% ipython --no-banner

In [1]: import numpy as np

In [2]: np.set_printoptions(suppress=True, linewidth=160)

In [3]: rd = lambda a: np.round(a, 2) + 0

In [4]: arr = np.load("w.npy")

In [5]: arr
Out[5]: 
array([[ 5, 10,  2],
       [ 3,  6,  3],
       [ 5, 10,  4]])

In [6]: np.abs(np.diag(np.linalg.qr(arr)[1])) > 1e-9
Out[6]: array([ True, False,  True])

In [7]: rng = np.random.default_rng(6720)

In [8]: z = rng.permutation(3)

In [9]: z
Out[9]: array([1, 2, 0])

In [10]: other = arr[z][:, z]

In [11]: print(rd(np.sort(np.abs(np.linalg.eigvals(other)))))
[ 0.    0.27 14.73]

In [12]: print(np.diag(other))
[6 4 5]

In [13]: np.trace(other)
Out[13]: np.int64(15)

In [14]: np.allclose(other, arr)
Out[14]: False

In [15]: print(rd(np.linalg.det(other)), rd(np.linalg.det(arr[z])))
0.0 0.0

In [16]: r = np.linalg.matrix_rank(arr)

In [17]: r
Out[17]: np.int64(2)

In [18]: null = np.linalg.svd(arr)[2][r:].T

In [19]: rd(null[:, 0] / null[np.abs(null[:, 0]).round(6).argmax(), 0])
Out[19]: array([ 1. , -0.5,  0. ])

In [20]: [int(np.linalg.matrix_rank(arr[:, :j + 1])) for j in range(3)]
Out[20]: [1, 1, 2]

In [21]: P = np.triu(np.array([[9, 9, 6], [3, 6, 2], [2, 7, 7]]), 1) + np.eye(3)

In [22]: other = P @ arr @ np.linalg.inv(P)

In [23]: rd(np.linalg.det(other))
Out[23]: np.float64(0.0)

In [24]: rd(np.poly(other))
Out[24]: array([  1., -15.,   4.,   0.])

In [25]: np.trace(other), np.trace(arr)
Out[25]: (np.float64(15.0), np.int64(15))

In [26]: other
Out[26]: 
array([[  62., -434.,  549.],
       [  13.,  -91.,  115.],
       [   5.,  -35.,   44.]])

In [27]: np.diff(arr, axis=0)
Out[27]: 
array([[-2, -4,  1],
       [ 2,  4,  1]])

In [28]: arr.sum(axis=0)
Out[28]: array([13, 26,  9])

In [29]: print(arr.sum(axis=1))
[17 12 19]

In [30]: np.zeros(3, 3)
TypeError: Cannot interpret '3' as a data type


In [31]: print(np.abs(arr).max())
10

In [32]: mat = np.load("a.npy")

In [33]: mat
Out[33]: 
array([[80, 32, 16],
       [32, 20, 16],
       [16, 16, 16]])

In [34]: print(np.allclose(mat[:-1].T @ np.linalg.lstsq(mat[:-1].T, mat[-1])[0], mat[-1]))
True

In [35]: np.abs(np.diag(np.linalg.qr(mat)[1])) > 1e-9
Out[35]: array([ True,  True, False])

In [36]: rd(np.trace(np.linalg.pinv(mat) @ mat))
Out[36]: np.float64(2.0)

In [37]: np.unique(mat.round(6), axis=0).shape
Out[37]: (3, 3)

In [38]: basis = np.array([[-0.5, 0.2, 0.8]])

In [39]: data = np.array([[2], [0], [-3], [3], [3], [3], [2], [2], [3], [-3], [-2], [0]]) @ basis + 0.02 * rng.normal(size=(12, 3))

In [40]: rd(data)
Out[40]: 
array([[-1.02,  0.4 ,  1.61],
       [ 0.01, -0.03, -0.05],
       [ 1.53, -0.62, -2.38],
       [-1.52,  0.59,  2.37],
       [-1.52,  0.59,  2.41],
       [-1.48,  0.62,  2.41],
       [-0.99,  0.45,  1.62],
       [-1.01,  0.42,  1.57],
       [-1.51,  0.62,  2.39],
       [ 1.48, -0.6 , -2.43],
       [ 1.  , -0.38, -1.62],
       [ 0.01,  0.  ,  0.  ]])

In [41]: cen = data - data.mean(axis=0)

In [42]: Uu, sigma, VT = np.linalg.svd(cen, full_matrices=False)

In [43]: print(np.abs(Uu[:, 0]).argmax())
9

In [44]: rd((sigma ** 2).sum() ** 2 / (sigma ** 4).sum())
Out[44]: np.float64(1.0)

In [45]: rd(VT[0] * np.sign(VT[0, np.abs(VT[0]).argmax()]))
Out[45]: array([-0.52,  0.21,  0.83])

In [46]: np.linalg.matrix_rank(cen)
Out[46]: np.int64(3)

In [47]: np.searchsorted(np.cumsum(sigma ** 2) / (sigma ** 2).sum(), 0.9) + 1
Out[47]: np.int64(1)

In [48]: rd(cen.mean(axis=0))
Out[48]: array([0., 0., 0.])

In [49]: rd(np.abs(VT[-1]))
Out[49]: array([0.34, 0.84, 0.43])

In [50]: (np.sign(Uu[:, 0]) == np.sign(Uu[0, 0])).astype(int)
Out[50]: array([1, 0, 0, 1, 1, 1, 1, 1, 1, 0, 0, 0])

In [51]: rd(sigma)
Out[51]: array([7.6 , 0.08, 0.06])
